$ python3 -q
>>> import numpy as np
>>> np.set_printoptions(suppress=True, linewidth=140)
>>> X = np.load("out9.npy")
>>> X.round(1) + 0
array([[-1.9,  2. ,  0. , -0.6, -1. ],
       [ 0. , -1.2, -0.9, -0.1, -2.6],
       [ 0.1,  0.7, -2.5,  1.4,  0.5],
       [ 1.9,  1.1, -0.7, -1.9, -0.2],
       [-1.4, -1.3, -1.2, -1.7,  1.1]])
>>> u, r1 = X[2], X[1]
>>> np.round(u @ r1, 1)
np.float64(0.0)
>>> pr = (u @ r1) / (u @ u) * u
>>> np.round(np.outer(u, r1), 1) + 0
array([[ 0. , -0.2, -0.1,  0. , -0.3],
       [ 0. , -0.9, -0.6,  0. , -1.9],
       [ 0. ,  3.1,  2.2,  0.1,  6.5],
       [ 0. , -1.8, -1.2, -0.1, -3.7],
       [ 0. , -0.6, -0.4,  0. , -1.2]])
>>> pr.round(1) + 0
array([0., 0., 0., 0., 0.])
>>> np.round(r1 - pr, 1) + 0
array([ 0. , -1.2, -0.9, -0.1, -2.6])
>>> round(float((r1 - pr) @ u), 1)
-0.0
>>> W0 = np.load("m.npy")
>>> W0
array([[-1. ,  0. , -1.2],
       [-0.3,  0. ,  0.4],
       [ 0.6,  0.6,  2.1],
       [ 1.9,  1.9,  4.3],
       [ 0.3,  1.1,  0.9],
       [ 0.5,  0.1,  0.4],
       [ 0.5,  1. ,  1. ],
       [ 0.3,  0.2,  0. ],
       [ 0. ,  0.1,  0.7],
       [ 1.2,  1.5,  2.8],
       [ 0.4,  1.2,  0.7],
       [ 0.3,  0.6,  0.8],
       [ 0.4,  0.3,  1.2],
       [ 0.4,  0.4,  1.1],
       [ 0.9,  1.1,  1.9],
       [ 0.8,  0.2,  1.5],
       [ 0.8,  0.9,  0.9],
       [-1. , -0.9, -1.4],
       [ 0.4, -0.4, -0.7],
       [-0.1, -0.3, -0.2],
       [ 0.1,  0.2, -0.8],
       [ 1.9,  1.8,  3.7],
       [ 0.2,  0.1,  0.8],
       [ 2. ,  1.6,  4.1],
       [ 0.1,  0.9,  0.5],
       [ 2.5,  2.4,  4.9],
       [-0.9, -1. , -2.3],
       [ 0.6,  0.1,  1. ],
       [-0.8, -0.4, -0.9],
       [-1.3, -1.2, -2.7],
       [-2.4, -3. , -5. ],
       [-0.7, -0.8, -1.8],
       [-0.3, -1. , -0.7],
       [ 0. ,  0.4,  0.1],
       [-0.5, -1.3, -2.7],
       [-2.1, -2. , -3.4],
       [-0.3,  0.4, -0.4],
       [ 0.2, -0.9, -0.4],
       [ 1.6,  0.9,  2.1]])
>>> Ac = W0 - W0.mean(axis=0)
>>> vecs = np.linalg.svd(Ac)[2][:1]
>>> out = Ac - Ac @ vecs.T @ vecs
>>> round(float(np.linalg.norm(out) / np.linalg.norm(Ac)), 1)
0.2
>>> np.round((Ac @ vecs.T).std(axis=0), 1)
array([2.5])
>>> out = W0 / np.linalg.norm(W0, axis=1, keepdims=True)
>>> cov = out @ out.T
>>> cov[22].round(1)
array([-0.9,  0.6,  1. ,  1. ,  0.7,  0.8,  0.8,  0.3,  1. ,  0.9,  0.6,  0.9,  1. ,  1. ,  0.9,  1. ,  0.8, -0.9, -0.7, -0.7, -0.9,  0.9,
        1. ,  1. ,  0.6,  0.9, -1. ,  1. , -0.9, -0.9, -0.9, -1. , -0.7,  0.4, -0.9, -0.9, -0.6, -0.4,  0.9])
>>> basis = W0[[10, 25]].astype(float)
>>> for _ in range(7):
...     lab = np.linalg.norm(W0[:, None] - basis, axis=-1).argmin(axis=1)
...     basis = np.array([W0[lab == j].mean(axis=0) for j in range(2)])
... 
>>> lab
array([0, 0, 1, 1, 0, 0, 0, 0, 0, 1, 0, 0, 0, 0, 1, 0, 0, 0, 0, 0, 0, 1, 0, 1, 0, 1, 0, 0, 0, 0, 0, 0, 0, 0, 0, 0, 0, 0, 1])
>>> basis.round(1)
array([[-0.2, -0.2, -0.4],
       [ 1.6,  1.5,  3.2]])
>>> np.abs(basis[1] - basis[0]).argmax()
np.int64(2)
>>> np.round(basis[1] - basis[0], 1)
array([1.7, 1.6, 3.6])
>>> np.bincount(lab)
array([31,  8])
>>> np.round(np.linalg.svd(X, compute_uv=False), 1)
array([3., 3., 3., 3., 3.])
>>> np.round(np.linalg.pinv(X), 1) + 0
array([[-0.2,  0. ,  0. ,  0.2, -0.2],
       [ 0.2, -0.1,  0.1,  0.1, -0.1],
       [ 0. , -0.1, -0.3, -0.1, -0.1],
       [-0.1,  0. ,  0.2, -0.2, -0.2],
       [-0.1, -0.3,  0.1,  0. ,  0.1]])
>>> np.round(X.T @ X, 1) + 0
array([[9., 0., 0., 0., 0.],
       [0., 9., 0., 0., 0.],
       [0., 0., 9., 0., 0.],
       [0., 0., 0., 9., 0.],
       [0., 0., 0., 0., 9.]])
>>> np.round(X[:, 0] @ X[:, 3], 1)
np.float64(-0.0)
>>> M = np.load("layer3.npy")
>>> M
array([[ 1., -2.,  0.,  0.,  0.,  0.,  0.,  0.,  0.,  0.,  0.],
       [-2.,  2., -2.,  0.,  0.,  0.,  0.,  0.,  0.,  0.,  0.],
       [ 0., -2.,  1., -2.,  0.,  0.,  0.,  0.,  0.,  0.,  0.],
       [ 0.,  0., -2.,  1., -2.,  0.,  0.,  0.,  0.,  0.,  0.],
       [ 0.,  0.,  0., -2.,  0., -2.,  0.,  0.,  0.,  0.,  0.],
       [ 0.,  0.,  0.,  0., -2.,  2., -2.,  0.,  0.,  0.,  0.],
       [ 0.,  0.,  0.,  0.,  0., -2.,  2., -2.,  0.,  0.,  0.],
       [ 0.,  0.,  0.,  0.,  0.,  0., -2.,  0., -2.,  0.,  0.],
       [ 0.,  0.,  0.,  0.,  0.,  0.,  0., -2.,  2., -2.,  0.],
       [ 0.,  0.,  0.,  0.,  0.,  0.,  0.,  0., -2.,  1., -2.],
       [ 0.,  0.,  0.,  0.,  0.,  0.,  0.,  0.,  0., -2.,  0.]])
>>> # symmetric
>>> rng = np.random.default_rng(786627)
>>> lab = rng.permutation(11)
>>> lab
array([ 9,  2,  7,  3,  8,  0,  6,  5,  4,  1, 10])
>>> out = M[lab][:, lab]
>>> np.round(np.linalg.det(out), 1), np.round(np.linalg.det(M[lab]), 1)
(np.float64(1024.0), np.float64(1024.0))
>>> np.diag(out)
array([1., 1., 0., 1., 2., 1., 2., 2., 0., 2., 0.])
>>> np.round(np.sort(np.abs(np.linalg.eigvals(out))), 1)
array([0.1, 1. , 1.2, 1.7, 1.9, 2.5, 2.9, 3. , 4.2, 4.7, 5.2])
>>> out
array([[ 1.,  0.,  0.,  0., -2.,  0.,  0.,  0.,  0.,  0., -2.],
       [ 0.,  1.,  0., -2.,  0.,  0.,  0.,  0.,  0., -2.,  0.],
       [ 0.,  0.,  0.,  0., -2.,  0., -2.,  0.,  0.,  0.,  0.],
       [ 0., -2.,  0.,  1.,  0.,  0.,  0.,  0., -2.,  0.,  0.],
       [-2.,  0., -2.,  0.,  2.,  0.,  0.,  0.,  0.,  0.,  0.],
       [ 0.,  0.,  0.,  0.,  0.,  1.,  0.,  0.,  0., -2.,  0.],
       [ 0.,  0., -2.,  0.,  0.,  0.,  2., -2.,  0.,  0.,  0.],
       [ 0.,  0.,  0.,  0.,  0.,  0., -2.,  2., -2.,  0.,  0.],
       [ 0.,  0.,  0., -2.,  0.,  0.,  0., -2.,  0.,  0.,  0.],
       [ 0., -2.,  0.,  0.,  0., -2.,  0.,  0.,  0.,  2.,  0.],
       [-2.,  0.,  0.,  0.,  0.,  0.,  0.,  0.,  0.,  0.,  0.]])
